$ python3 -q
>>> import numpy as np
>>> np.set_printoptions(precision=1, suppress=True, linewidth=120, legacy="1.25")
>>> feats = np.loadtxt("test19.csv", delimiter=",")
>>> feats
array([[11.3, 10.7, 13.4,  6.9],
       [11.6, 10.4, 14.9,  5.5],
       [12.5, 11.1, 16.2,  7. ],
       [12.8, 12.1, 14.2,  6.1],
       [12.2, 12.9, 15.5,  6.3],
       [10.3, 10.5, 15. ,  5.4],
       [13.8, 14. , 15.8,  4.3],
       [11. , 13.5, 15.6,  5. ],
       [10.8, 12.1, 13.3,  5.8],
       [11.3, 13.2, 17.6,  5.5],
       [12.6, 10.9, 15.5,  6.5],
       [13. , 12.7, 14.2,  5.1]])
>>> vec = np.array([-1, 0, 4, -1])
>>> y = feats @ vec
>>> np.round(np.linalg.solve(feats.T @ feats, feats.T @ y), 1) + 0
array([-1.,  0.,  4., -1.])
>>> y
array([35.4, 42.5, 45.3, 37.9, 43.5, 44.3, 45.1, 46.4, 36.6, 53.6, 42.9, 38.7])
>>> rng = np.random.default_rng(1139)
>>> y = y + 0.1 * rng.normal(size=12)
>>> y
array([35.4, 42.4, 45.2, 37.9, 43.5, 44.3, 45.1, 46.4, 36.3, 53.4, 42.9, 38.7])
>>> c, *_ = np.linalg.lstsq(feats, y)
>>> c.round(1) + 0
array([-1.,  0.,  4., -1.])
>>> c.round()
array([-1., -0.,  4., -1.])
>>> [round(float(np.linalg.norm(np.linalg.solve(feats.T @ feats + lam * np.eye(4), feats.T @ y))), 2) for lam in (0, 1, 10, 100)]
[4.24, 3.94, 2.7, 1.84]
>>> cen = feats - feats.mean(axis=0)
>>> evecs = np.linalg.svd(cen)[2][:1]
>>> out = cen - cen @ evecs.T @ evecs
>>> round(float(np.linalg.norm(out) / np.linalg.norm(cen)), 1)
0.7
>>> np.linalg.norm(out, axis=1).round(6).argmax()
9
>>> f = np.array([3, -1, 3])
>>> mat = 3 * np.eye(3) + np.outer(f, f)
>>> mat
array([[12., -3.,  9.],
       [-3.,  4., -3.],
       [ 9., -3., 12.]])
>>> ev, evecs = np.linalg.eig(mat)
>>> ev
array([ 3., 22.,  3.])
>>> z = rng.integers(0, 2, 5)
>>> E = np.array([[0, 1, 0, 0, 1],
...     [2, 1, 2, 0, 2],
...     [2, 2, 2, 2, 0],
...     [2, 1, 0, 0, 2],
...     [1, 2, 0, 0, 1]]) * (z[:, None] == z)
>>> print(E)
[[0 0 0 0 1]
 [0 1 2 0 0]
 [0 2 2 2 0]
 [0 1 0 0 0]
 [1 0 0 0 1]]
>>> # 2 blocks once reordered
>>> q, evecs = np.linalg.qr(E[:, :1])[0], np.linalg.qr(E[:, 1:])[0]
>>> sigma = np.linalg.svd(q.T @ evecs, compute_uv=False)
>>> sigma
array([0.7])
>>> print(np.round(np.linalg.norm(q @ q.T - evecs @ evecs.T, 2), 1))
1.0
>>> Uu, sigma, Vh = np.linalg.svd(E, full_matrices=False)
>>> np.round(np.sqrt((sigma ** 2).sum()), 1), np.round(np.linalg.norm(E), 1)
(4.6, 4.6)
>>> np.round(Vh @ Vh.T, 1) + 0
array([[1., 0., 0., 0., 0.],
       [0., 1., 0., 0., 0.],
       [0., 0., 1., 0., 0.],
       [0., 0., 0., 1., 0.],
       [0., 0., 0., 0., 1.]])
>>> np.cumsum(sigma ** 2) / np.sum(sigma ** 2)
array([0.8, 0.9, 1. , 1. , 1. ])
>>> np.round(Uu.T @ Uu, 1) + 0
array([[1., 0., 0., 0., 0.],
       [0., 1., 0., 0., 0.],
       [0., 0., 1., 0., 0.],
       [0., 0., 0., 1., 0.],
       [0., 0., 0., 0., 1.]])
>>> sigma
array([4. , 1.6, 1.3, 0.8, 0.6])
>>> (sigma > 1e-8).sum()
5
>>> Uu.shape, sigma.shape, Vh.shape
((5, 5), (5,), (5, 5))
>>> f, r1 = E[3], E[1]
>>> f @ f
1
>>> f @ r1
1
>>> pr = (f @ r1) / (f @ f) * f
>>> np.outer(f, r1)
array([[0, 0, 0, 0, 0],
       [0, 1, 2, 0, 0],
       [0, 0, 0, 0, 0],
       [0, 0, 0, 0, 0],
       [0, 0, 0, 0, 0]])
>>> print(round(float(np.linalg.norm(f + r1) ** 2 + np.linalg.norm(f - r1) ** 2), 1))
12.0
>>> np.flatnonzero(np.linalg.matrix_power((E != 0) + (E.T != 0) + np.eye(5), 5)[2])
array([1, 2, 3])
>>> (E != 0).astype(int)
array([[0, 0, 0, 0, 1],
       [0, 1, 1, 0, 0],
       [0, 1, 1, 1, 0],
       [0, 1, 0, 0, 0],
       [1, 0, 0, 0, 1]])
>>> round(float(np.linalg.det(E)), 1)
-4.0
>>> K = np.loadtxt("run15.csv", delimiter=",")
>>> print(K)
[[-1.9 -2.7 -3.7]
 [ 3.9  3.   0.9]
 [-0.9  1.1  4.8]
 [ 4.1  2.1 -2. ]
 [-0.2  1.6  4.7]
 [ 3.7  1.4 -3.1]
 [-1.2  1.   4.8]
 [ 3.5  1.2 -3.4]
 [-2.5 -0.1  4.4]
 [-0.4 -1.9 -4.6]
 [ 3.6  3.1  1.5]
 [-3.2 -0.9  3.7]
 [-4.2 -2.8  0.4]
 [-3.6 -1.4  3.2]
 [-0.5 -2.  -4.5]
 [-3.8 -1.7  2.7]
 [ 2.5  2.9  3.2]
 [ 4.2  2.5 -1. ]
 [-4.1 -2.1  2.1]
 [-2.2  0.1  4.5]
 [-1.7  0.5  4.7]
 [ 0.2  1.9  4.6]
 [-1.2 -2.4 -4.2]
 [-4.  -2.   2.2]
 [ 0.9 -1.1 -4.8]
 [ 4.2  2.7 -0.5]]
>>> # null space of dimension 1
>>> rank = np.linalg.matrix_rank(K)
>>> rank
2
>>> ns = np.linalg.svd(K)[2][rank:].T
>>> print(ns[:, 0] / ns[np.abs(ns[:, 0]).round(6).argmax(), 0])
[-0.7  1.  -0.4]
>>> [int(np.linalg.matrix_rank(K[:, :j + 1])) for j in range(3)]
[1, 2, 2]
>>> [int(np.linalg.matrix_rank(K[:i])) for i in range(1, len(K) + 1)]
[1, 2, 2, 2, 2, 2, 2, 2, 2, 2, 2, 2, 2, 2, 2, 2, 2, 2, 2, 2, 2, 2, 2, 2, 2, 2]
>>> ns @ ns.T
array([[ 0.3, -0.4,  0.2],
       [-0.4,  0.6, -0.2],
       [ 0.2, -0.2,  0.1]])
>>> Uu, sigma, Vh = np.linalg.svd(K)
>>> evecs = Vh[:(sigma > 1e-8).sum()]
>>> vec = K[9] + -3 * K[21] + rng.integers(2) * np.eye(3)[1]
>>> vec
array([ -1. ,  -7.5, -18.5])
>>> print(evecs.T @ evecs)
[[ 0.7  0.4 -0.2]
 [ 0.4  0.4  0.2]
 [-0.2  0.2  0.9]]
>>> f = np.array([-4, 3, 1])
>>> out = mat + np.outer(f, np.eye(3)[1])
>>> np.linalg.matrix_rank(np.linalg.inv(out) - np.linalg.inv(mat), tol=1e-8)
1
>>> np.linalg.matrix_rank(out - mat)
1
>>> cen = K - K.mean(axis=0)
>>> Uu, sigma, Vh = np.linalg.svd(cen, full_matrices=False)
>>> np.round(cen.mean(axis=0), 1) + 0
array([0., 0., 0.])
>>> np.searchsorted(np.cumsum(sigma ** 2) / (sigma ** 2).sum(), 0.9) + 1
2
>>> round(float((sigma ** 2).sum() ** 2 / (sigma ** 4).sum()), 1)
1.9
>>> np.abs(Uu[:, 0]).argmax()
7
>>> dist = np.linalg.norm(K[:, None] - K[None], axis=-1)
>>> np.linalg.norm(K - K.mean(axis=0), axis=1)
array([5.6, 5. , 4.2, 5.4, 4.2, 5.6, 4.2, 5.7, 4.2, 5.8, 4.9, 4.3, 4.9, 4.4, 5.8, 4.5, 4.5, 5.3, 4.6, 4.2, 4.2, 4.2,
       5.7, 4.6, 5.8, 5.2])
>>> print(dist.shape)
(26, 26)
>>> np.flatnonzero(dist[14] < dist.mean() / 2)
array([ 0,  9, 14, 22, 24])
>>> dist[14].round(6).argsort(kind="stable")[:4]
array([14,  9, 22, 24])
>>> print(dist[:5, :5])
[[0.  9.4 9.4 7.9 9.7]
 [9.4 0.  6.5 3.  5.8]
 [9.4 6.5 0.  8.5 0.9]
 [7.9 3.  8.5 0.  8. ]
 [9.7 5.8 0.9 8.  0. ]]
>>> J = np.loadtxt("x.csv", delimiter=",")
>>> J
array([[-4.6, -2.7, -3.9],
       [-1.2, -0.7, -1.1],
       [-3.8, -2.3, -3.2],
       [-2.2, -1.4, -1.9],
       [ 1.1,  0.5,  1. ],
       [ 0.9,  0.6,  0.7],
       [ 4.1,  2.5,  3.1],
       [ 0.7,  0.4,  0.5],
       [-1. , -0.3, -0.7],
       [ 3.3,  2. ,  2.8],
       [ 3.6,  2. ,  3. ],
       [-6. , -3.6, -4.9],
       [-8.1, -5. , -6.4],
       [-1.4, -1. , -1.1],
       [ 1.6,  0.8,  1.2],
       [-4. , -2.5, -3.1],
       [ 3.2,  1.7,  2.7],
       [ 2.2,  1.5,  1.7],
       [ 9.1,  5.4,  7.2],
       [-1.1, -0.6, -0.9],
       [ 3.3,  1.9,  2.7],
       [-3.3, -2.2, -2.9],
       [ 4.3,  2.7,  3.5],
       [ 0.1,  0.1,  0.1]])
>>> vec = np.array([-2, 1, -1])
>>> a = np.maximum(J @ vec, 0)
>>> a
array([10.4,  2.8,  8.5,  4.9,  0. ,  0. ,  0. ,  0. ,  2.4,  0. ,  0. , 13.3, 17.6,  2.9,  0. ,  8.6,  0. ,  0. ,
        0. ,  2.5,  0. ,  7.3,  0. ,  0. ])
>>> np.maximum(J @ (3 * vec), 0)
array([31.2,  8.4, 25.5, 14.7,  0. ,  0. ,  0. ,  0. ,  7.2,  0. ,  0. , 39.9, 52.8,  8.7,  0. , 25.8,  0. ,  0. ,
        0. ,  7.5,  0. , 21.9,  0. ,  0. ])
>>> t = np.radians(60)
>>> Rm = np.eye(3)
>>> Rm[1, 1] = Rm[0, 0] = np.cos(t)
>>> Rm[1, 0], Rm[0, 1] = -np.sin(t), np.sin(t)
>>> Rm
array([[ 0.5,  0.9,  0. ],
       [-0.9,  0.5,  0. ],
       [ 0. ,  0. ,  1. ]])
>>> out = J @ Rm.T
>>> out.round(1) + 0
array([[-4.6,  2.6, -3.9],
       [-1.2,  0.7, -1.1],
       [-3.9,  2.1, -3.2],
       [-2.3,  1.2, -1.9],
       [ 1. , -0.7,  1. ],
       [ 1. , -0.5,  0.7],
       [ 4.2, -2.3,  3.1],
       [ 0.7, -0.4,  0.5],
       [-0.8,  0.7, -0.7],
       [ 3.4, -1.9,  2.8],
       [ 3.5, -2.1,  3. ],
       [-6.1,  3.4, -4.9],
       [-8.4,  4.5, -6.4],
       [-1.6,  0.7, -1.1],
       [ 1.5, -1. ,  1.2],
       [-4.2,  2.2, -3.1],
       [ 3.1, -1.9,  2.7],
       [ 2.4, -1.2,  1.7],
       [ 9.2, -5.2,  7.2],
       [-1.1,  0.7, -0.9],
       [ 3.3, -1.9,  2.7],
       [-3.6,  1.8, -2.9],
       [ 4.5, -2.4,  3.5],
       [ 0.1,  0. ,  0.1]])
>>> np.linalg.svd(J, compute_uv=False), np.linalg.svd(out, compute_uv=False)
(array([26.5,  0.6,  0.4]), array([26.5,  0.6,  0.4]))
>>> round(float(np.linalg.det(Rm)), 1), np.trace(Rm)
(1.0, 2.0)
>>> proj = J @ np.linalg.solve(J.T @ J, J.T)
>>> print(proj @ J[:, 0])
[-4.6 -1.2 -3.8 -2.2  1.1  0.9  4.1  0.7 -1.   3.3  3.6 -6.  -8.1 -1.4  1.6 -4.   3.2  2.2  9.1 -1.1  3.3 -3.3  4.3
  0.1]
>>> print(np.round(np.linalg.eigvalsh(proj), 1) + 0)
[0. 0. 0. 0. 0. 0. 0. 0. 0. 0. 0. 0. 0. 0. 0. 0. 0. 0. 0. 0. 0. 1. 1. 1.]
>>> print(np.round(np.trace(proj), 1))
3.0
>>> A = np.array([[-1.0, 0.0, 0.0], [0.0, 1.0, 1.0], [0.0, 0.0, 2.0]])
>>> # splits into 2 blocks
>>> vec = np.array([9, 7, 5])
>>> y = A @ vec
>>> c, lr = np.zeros(3), 1 / np.linalg.norm(A, 2) ** 2
>>> for i in range(150):
...     c -= lr * A.T @ (A @ c - y)
...     if i % 50 == 0: print(i, round(np.linalg.norm(A @ c - y), 1))
... 
0 8.4
50 0.0
100 0.0
>>> round(float(np.linalg.cond(A)), 1)
2.6
>>> proj = np.triu(np.array([[0, 1, 1], [0, 1, 1], [2, 0, 1]]), 1) + np.eye(3)
>>> out = proj @ A @ np.linalg.inv(proj)
>>> print(np.trace(out), np.trace(A))
2.0 2.0
>>> np.linalg.matrix_rank(A - A[0, 0] * np.eye(3))
2
>>> print(np.sort(np.linalg.eigvals(A)))
[-1.  1.  2.]
>>> np.linalg.matrix_power(A - np.diag(np.diag(A)), 3)
array([[0., 0., 0.],
       [0., 0., 0.],
       [0., 0., 0.]])
>>> vec = np.array([-3, -1, 2])
>>> a = np.maximum(A @ vec, 0)
>>> a
array([3., 1., 4.])
>>> A * (a > 1e-9)[:, None]
array([[-1.,  0.,  0.],
       [ 0.,  1.,  1.],
       [ 0.,  0.,  2.]])
>>> np.flatnonzero(a > 1e-9)
array([0, 1, 2])
>>> np.maximum(A @ (3 * vec), 0)
array([ 9.,  3., 12.])
>>> vec = np.array([2, 2, 1])
>>> A @ np.eye(3)[0]
array([-1.,  0.,  0.])
>>> A @ np.ones(3)
array([-1.,  2.,  2.])
>>> np.linalg.norm(A @ vec) <= np.linalg.norm(A, 2) * np.linalg.norm(vec) + 1e-9
True
>>> (A @ vec).argmax()
1
>>> A @ (2 * vec)
array([-4.,  6.,  4.])
>>> W0 = np.loadtxt("a.csv", delimiter=",")
>>> W0
array([[-5.3,  0. ,  0.2,  5.3],
       [-6.4,  1.4,  0.7,  6.1],
       [-7.5, -0.4, -2.5,  6.4],
       [-6.2, -0.9, -0.4,  6.2],
       [-6.9, -1.1, -0.3,  6. ],
       [-5.2,  0.7, -0.1,  6.7],
       [-6.6, -0.8,  0.4,  5.8],
       [-6.4,  0.6,  0.3,  4.7],
       [-6.2, -0.7, -0.5,  5. ],
       [-6.5,  1.2, -0.2,  5. ],
       [-4.6,  2.9, -0.7,  8. ],
       [-6. ,  0.7, -0.5,  4.8],
       [-6.2,  0.1, -1.8,  6.2],
       [-5.8,  0.1,  0. ,  5.9],
       [-4.2, -0.4,  1.3,  6.7],
       [-4.6,  0.7,  1.4,  4.8],
       [-7.2,  0.6,  0.7,  6.1],
       [-6.3,  0.9, -0.2,  6.3]])
>>> f = np.array([8, 8, 7])
>>> np.cross(W0[8, :3], W0[9, :3])
array([  0.7,   2. , -12. ])
>>> print(np.correlate(W0[8], W0[9], "full"))
[-31.   -2.3  -9.8  64.6   2.9   9.2 -32.5]
>>> np.polyval(f, W0[8])
array([264.9,   5.3,   5. , 247. ])
